$ python3 -q
>>> import numpy as np
>>> np.set_printoptions(precision=2, suppress=True, linewidth=120, floatmode="fixed")
>>> rnd = lambda a: np.round(a, 2) + 0
>>> F = np.load("run19.npy")
>>> F
array([[0, 0, 0, 0, 0, 0, 1, 0],
       [0, 0, 0, 0, 0, 0, 1, 0],
       [0, 0, 0, 1, 0, 0, 0, 0],
       [0, 0, 1, 0, 0, 0, 0, 0],
       [0, 0, 0, 0, 0, 1, 0, 1],
       [0, 0, 0, 0, 1, 0, 1, 1],
       [1, 1, 0, 0, 0, 1, 0, 1],
       [0, 0, 0, 0, 1, 1, 1, 0]])
>>> vals, evecs = np.linalg.eigh(F)
>>> rnd(vals)
array([-2.00, -1.00, -1.00, -0.73,  0.00,  1.00,  1.00,  2.73])
>>> rnd(evecs.T @ F @ evecs)
array([[-2.00,  0.00,  0.00,  0.00,  0.00,  0.00,  0.00,  0.00],
       [ 0.00, -1.00,  0.00,  0.00,  0.00,  0.00,  0.00,  0.00],
       [ 0.00,  0.00, -1.00,  0.00,  0.00,  0.00,  0.00,  0.00],
       [ 0.00,  0.00,  0.00, -0.73,  0.00,  0.00,  0.00,  0.00],
       [ 0.00,  0.00,  0.00,  0.00,  0.00,  0.00,  0.00,  0.00],
       [ 0.00,  0.00,  0.00,  0.00,  0.00,  1.00,  0.00,  0.00],
       [ 0.00,  0.00,  0.00,  0.00,  0.00,  0.00,  1.00,  0.00],
       [ 0.00,  0.00,  0.00,  0.00,  0.00,  0.00,  0.00,  2.73]])
>>> np.unique(vals.round(6) + 0, return_counts=True)[1]
array([1, 2, 1, 1, 2, 1])
>>> rnd(np.linalg.svd(F, compute_uv=False))
array([2.73, 2.00, 1.00, 1.00, 1.00, 1.00, 0.73, 0.00])
>>> rnd(np.abs(evecs[:, -1]))
array([0.19, 0.19, 0.00, 0.00, 0.38, 0.51, 0.51, 0.51])
>>> vals.sum(), np.trace(F)
(np.float64(0.0), np.int64(0))
>>> rng = np.random.default_rng(44729)
>>> idx = rng.permutation(8)
>>> idx
array([0, 7, 2, 4, 3, 1, 5, 6])
>>> M2 = F[idx][:, idx]
>>> rnd(np.sort(np.abs(np.linalg.eigvals(M2))))
array([0.00, 0.73, 1.00, 1.00, 1.00, 1.00, 2.00, 2.73])
>>> r = np.linalg.matrix_rank(F)
>>> r
np.int64(7)
>>> N = np.linalg.svd(F)[2][r:].T
>>> [int(np.linalg.matrix_rank(np.delete(F, i, axis=0))) for i in range(8)]
[7, 7, 6, 6, 6, 6, 6, 6]
>>> [int(np.linalg.matrix_rank(F[:, :j + 1])) for j in range(8)]
[1, 1, 2, 3, 4, 5, 6, 7]
>>> rnd(N[:, 0] / N[np.abs(N[:, 0]).round(6).argmax(), 0])
array([ 1.00, -1.00,  0.00,  0.00,  0.00,  0.00,  0.00,  0.00])
>>> [int(np.linalg.matrix_rank(F[:i])) for i in range(1, len(F) + 1)]
[1, 1, 2, 3, 4, 5, 6, 7]
